>>> import numpy as np
>>> np.set_printoptions(precision=1, suppress=True, linewidth=100, legacy="1.25")
>>> def rnd(a):
...     return np.round(a, 1) + 0
... 
>>> K = np.load("a.npy")
>>> K
array([[ 3.5,  1.1,  3.8, -2.5, -0.1, -2.6, -2.3],
       [ 0.2,  0. ,  0.2,  0.1,  0. , -0.1, -0.1],
       [-2. , -0.6, -1.7,  1.2,  0. ,  1.2,  1.1],
       [ 0.7,  0.2,  0.6, -0.5,  0. , -0.4, -0.4],
       [-0.4, -0.1, -0.4,  0.2,  0.1,  0.2,  0.2],
       [-1.8, -0.6, -1.8,  1.3,  0. ,  1.3,  1.2],
       [ 0.6,  0.1,  0.6, -0.4,  0. , -0.3, -0.4],
       [ 0.5,  0.2,  0.8, -0.3,  0. , -0.4, -0.3],
       [-0.6, -0.3, -0.7,  0.5,  0.1,  0.4,  0.5],
       [-0.8, -0.3, -0.9,  0.5, -0.1,  0.5,  0.5],
       [ 4. ,  1.4,  4. , -2.8,  0.1, -2.6, -2.6],
       [-6.4, -2.3, -6.5,  4.5,  0.1,  4.3,  4.4],
       [-1.4, -0.5, -1.6,  1.1,  0.2,  1.1,  1. ],
       [-4.3, -1.3, -4.4,  3. , -0.1,  2.9,  2.9],
       [ 0.1,  0. ,  0.1,  0. ,  0. ,  0. , -0.1],
       [ 0.4,  0. ,  0.3, -0.5,  0.1, -0.4, -0.4],
       [ 5.1,  1.6,  5.3, -3.5,  0. , -3.5, -3.3],
       [-6.4, -2.2, -6.1,  4.2,  0. ,  4.1,  4.1],
       [-6. , -1.8, -5.9,  3.9,  0.1,  3.8,  4. ]])
>>> w1 = np.array([[3, -3], [0, 3], [-1, 0], [-2, -1], [-1, 3], [-3, -2], [1, 2]])
>>> coef = np.array([-3, 1])
>>> act = np.maximum(K @ w1 + coef, 0)
>>> rnd(act)
array([[14.3,  0. ],
       [ 0. ,  0.3],
       [ 0. ,  3.8],
       [ 0.3,  0. ],
       [ 0. ,  2. ],
       [ 0. ,  3.1],
       [ 0. ,  0. ],
       [ 0. ,  0.6],
       [ 0. ,  1.9],
       [ 0. ,  1.7],
       [15.7,  0. ],
       [ 0. ,  9.3],
       [ 0. ,  3. ],
       [ 0. ,  6.7],
       [ 0. ,  0.5],
       [ 0. ,  0.6],
       [21.2,  0. ],
       [ 0. ,  9.4],
       [ 0. , 10.4]])
>>> np.linalg.matrix_rank(act)
2
>>> rnd((act > 0).mean(axis=0))
array([0.2, 0.8])
>>> basis = np.array([[-2, -3, 1], [-1, 0, -3]])
>>> (act @ basis).round(6).argmax(axis=1)
array([2, 1, 1, 2, 1, 1, 0, 1, 1, 1, 2, 1, 1, 1, 1, 1, 2, 1, 1])
>>> Xs = (K - K.mean(axis=0)) / K.std(axis=0)
>>> np.argwhere(np.abs(Xs) > 2)
array([[12,  4]])
>>> coef = np.linalg.lstsq(np.delete(Xs, 2, axis=1), Xs[:, 2])[0]
>>> rnd(coef)
array([ 0.2,  0.1,  0.3,  0. , -0.8, -0.3])
>>> F = np.load("data.npy")
>>> F
array([[3, 1, 2, 0, 3, 3, 2, 2, 1, 0, 1],
       [1, 3, 1, 2, 0, 3, 3, 2, 2, 1, 0],
       [0, 1, 3, 1, 2, 0, 3, 3, 2, 2, 1],
       [1, 0, 1, 3, 1, 2, 0, 3, 3, 2, 2],
       [2, 1, 0, 1, 3, 1, 2, 0, 3, 3, 2],
       [2, 2, 1, 0, 1, 3, 1, 2, 0, 3, 3],
       [3, 2, 2, 1, 0, 1, 3, 1, 2, 0, 3],
       [3, 3, 2, 2, 1, 0, 1, 3, 1, 2, 0],
       [0, 3, 3, 2, 2, 1, 0, 1, 3, 1, 2],
       [2, 0, 3, 3, 2, 2, 1, 0, 1, 3, 1],
       [1, 2, 0, 3, 3, 2, 2, 1, 0, 1, 3]])
>>> rng = np.random.default_rng(6371)
>>> idx = rng.permutation(11)
>>> idx
array([ 4,  3,  1,  5,  9,  2,  7,  0,  6, 10,  8])
>>> M2 = F[idx][:, idx]
>>> np.allclose(M2, F)
False
>>> np.trace(M2)
33
>>> M2
array([[3, 1, 1, 1, 3, 0, 0, 2, 2, 2, 3],
       [1, 3, 0, 2, 2, 1, 3, 1, 0, 2, 3],
       [0, 2, 3, 3, 1, 1, 2, 1, 3, 0, 2],
       [1, 0, 2, 3, 3, 1, 2, 2, 1, 3, 0],
       [2, 3, 0, 2, 3, 3, 0, 2, 1, 1, 1],
       [2, 1, 1, 0, 2, 3, 3, 0, 3, 1, 2],
       [1, 2, 3, 0, 2, 2, 3, 3, 1, 0, 1],
       [3, 0, 1, 3, 0, 2, 2, 3, 2, 1, 1],
       [0, 1, 2, 1, 0, 2, 1, 3, 3, 3, 2],
       [3, 3, 2, 2, 1, 0, 1, 1, 2, 3, 0],
       [2, 2, 3, 1, 1, 3, 1, 0, 0, 2, 3]])
>>> M2 = F + rng.integers(-2, 3, (11, 1)) @ rng.integers(-2, 3, (1, 11))
>>> M2
array([[ 4,  3,  2,  1,  3,  1,  1,  0,  1, -2,  3],
       [ 2,  5,  1,  3,  0,  1,  2,  0,  2, -1,  2],
       [ 2,  5,  3,  3,  2, -4,  1, -1,  2, -2,  5],
       [ 0, -2,  1,  2,  1,  4,  1,  5,  3,  4,  0],
       [ 1, -1,  0,  0,  3,  3,  3,  2,  3,  5,  0],
       [ 3,  4,  1,  1,  1,  1,  0,  0,  0,  1,  5],
       [ 1, -2,  2, -1,  0,  5,  5,  5,  2,  4, -1],
       [ 5,  7,  2,  4,  1, -4, -1, -1,  1, -2,  4],
       [ 2,  7,  3,  4,  2, -3, -2, -3,  3, -3,  6],
       [ 0, -4,  3,  1,  2,  6,  3,  4,  1,  7, -3],
       [ 1,  2,  0,  3,  3,  2,  2,  1,  0,  1,  3]])
>>> np.abs(M2 - F).sum(axis=1)
array([13, 13, 26, 13, 13, 13, 26, 26, 26, 26,  0])
